% python3 -q
>>> import numpy as np
>>> np.set_printoptions(precision=3, suppress=True, linewidth=100, sign=" ")
>>> f = np.array([2, -3, -5, 1])
>>> X = f[np.abs(np.subtract.outer(np.arange(4), np.arange(4)))]
>>> X
array([[ 2, -3, -5,  1],
       [-3,  2, -3, -5],
       [-5, -3,  2, -3],
       [ 1, -5, -3,  2]])
>>> Uu, sigma, VT = np.linalg.svd(X)
>>> sigma
array([ 9.246,  7.246,  5.828,  0.172])
>>> np.argmax(sigma[:-1] / (sigma[1:] + 1e-6)) + 1
np.int64(3)
>>> Y = Uu[:, :3] @ np.diag(sigma[:3]) @ VT[:3]
>>> Y
array([[ 1.927, -2.97 , -5.03 ,  1.073],
       [-2.97 ,  1.987, -2.987, -5.03 ],
       [-5.03 , -2.987,  1.987, -2.97 ],
       [ 1.073, -5.03 , -2.97 ,  1.927]])
>>> round(np.linalg.norm(X - Y) / np.linalg.norm(X), 3)
np.float64(0.013)
>>> P = np.triu(np.array([[3, 4, 2, 5], [8, 1, 3, 7], [4, 7, 4, 1], [4, 2, 3, 4]]), 1) + np.eye(4)
>>> Y = P @ X @ np.linalg.inv(P)
>>> np.trace(Y), np.trace(X)
(np.float64(8.0), np.int64(8))
>>> np.poly(Y)
array([  1.,  -8., -54., 400., -67.])
>>> [round(float(x), 3) for x in np.linalg.svd(X, compute_uv=False)[:3]]
[9.246, 7.246, 5.828]
>>> round(np.log10(np.linalg.cond(X)))
2
>>> np.linalg.matrix_rank(X, rtol=0.1)
np.int64(3)
>>> round(np.linalg.norm(X, 2) / np.linalg.norm(X), 3)
np.float64(0.705)
>>> evals, vecs = np.linalg.eigh(X)
>>> vec = np.array([3, 1, 1, 0])
>>> vecs * np.abs(evals) @ vecs.T
array([[ 4.744,  0.515, -1.485,  3.744],
       [ 0.515,  6.502,  1.502, -1.485],
       [-1.485,  1.502,  6.502,  0.515],
       [ 3.744, -1.485,  0.515,  4.744]])
>>> Q, _ = np.linalg.qr(np.array([[-0.2, 0.2, -0.6, -0.3, 0.0],
...     [-0.1, 0.9, -0.1, -0.1, 1.5],
...     [0.1, -1.1, -0.3, 1.1, 0.1],
...     [0.6, -0.8, 0.1, 0.0, -1.0],
...     [0.1, 0.5, -1.4, 1.2, 0.5]]))
>>> vecs, _ = np.linalg.qr(np.array([[-0.9, 0.8, 0.6, 1.6],
...     [1.4, -0.5, -1.4, -0.4],
...     [0.5, 1.5, -1.5, 0.2],
...     [1.3, 0.0, -0.9, 0.3]]))
>>> sigma = 20 * 0.2 ** np.arange(4)
>>> A = Q[:, :4] * sigma @ vecs[:4]
>>> A
array([[ 2.584,  2.722,  1.649, -4.543],
       [-0.085,  0.726, -0.289, -3.653],
       [ 0.461, -0.412,  0.413,  4.043],
       [-7.858, -7.166, -4.599, 14.17 ],
       [-2.616, -0.932, -1.863,  1.462]])
>>> f, g = X[1], X[0]
>>> f @ g
np.int64(-2)
>>> f @ f
np.int64(47)
>>> pr = (f @ g) / (f @ f) * f
>>> g - pr
array([ 1.872, -2.915, -5.128,  0.787])
>>> (g - pr) @ f
np.float64(0.0)
>>> pr
array([ 0.128, -0.085,  0.128,  0.213])
>>> rng = np.random.default_rng(292288)
>>> z = rng.permutation(4)
>>> Y = A[:, z] * rng.choice([-1, 1], 4)
>>> Y
array([[ 1.649,  2.722, -2.584, -4.543],
       [-0.289,  0.726,  0.085, -3.653],
       [ 0.413, -0.412, -0.461,  4.043],
       [-4.599, -7.166,  7.858, 14.17 ],
       [-1.863, -0.932,  2.616,  1.462]])
>>> Uu, _, VT = np.linalg.svd(A.T @ Y)
>>> np.round(Uu @ VT, 3) + 0
array([[ 0.,  0., -1.,  0.],
       [ 0.,  1.,  0.,  0.],
       [ 1.,  0.,  0.,  0.],
       [ 0.,  0.,  0.,  1.]])
>>> vec = np.array([9, 4, 9, 5])
>>> rhs = Y @ vec
>>> b, lr = np.zeros(4), 1 / np.linalg.norm(Y, 2) ** 2
>>> for i in range(50):
...     b -= lr * Y.T @ (Y @ b - rhs)
...     if i % 10 == 0: print(i, round(np.linalg.norm(Y @ b - rhs), 3))
... 
0 8.744
10 6.491
20 5.174
30 4.449
40 4.066
>>> np.round(np.linalg.cond(Y), 3)
np.float64(125.0)
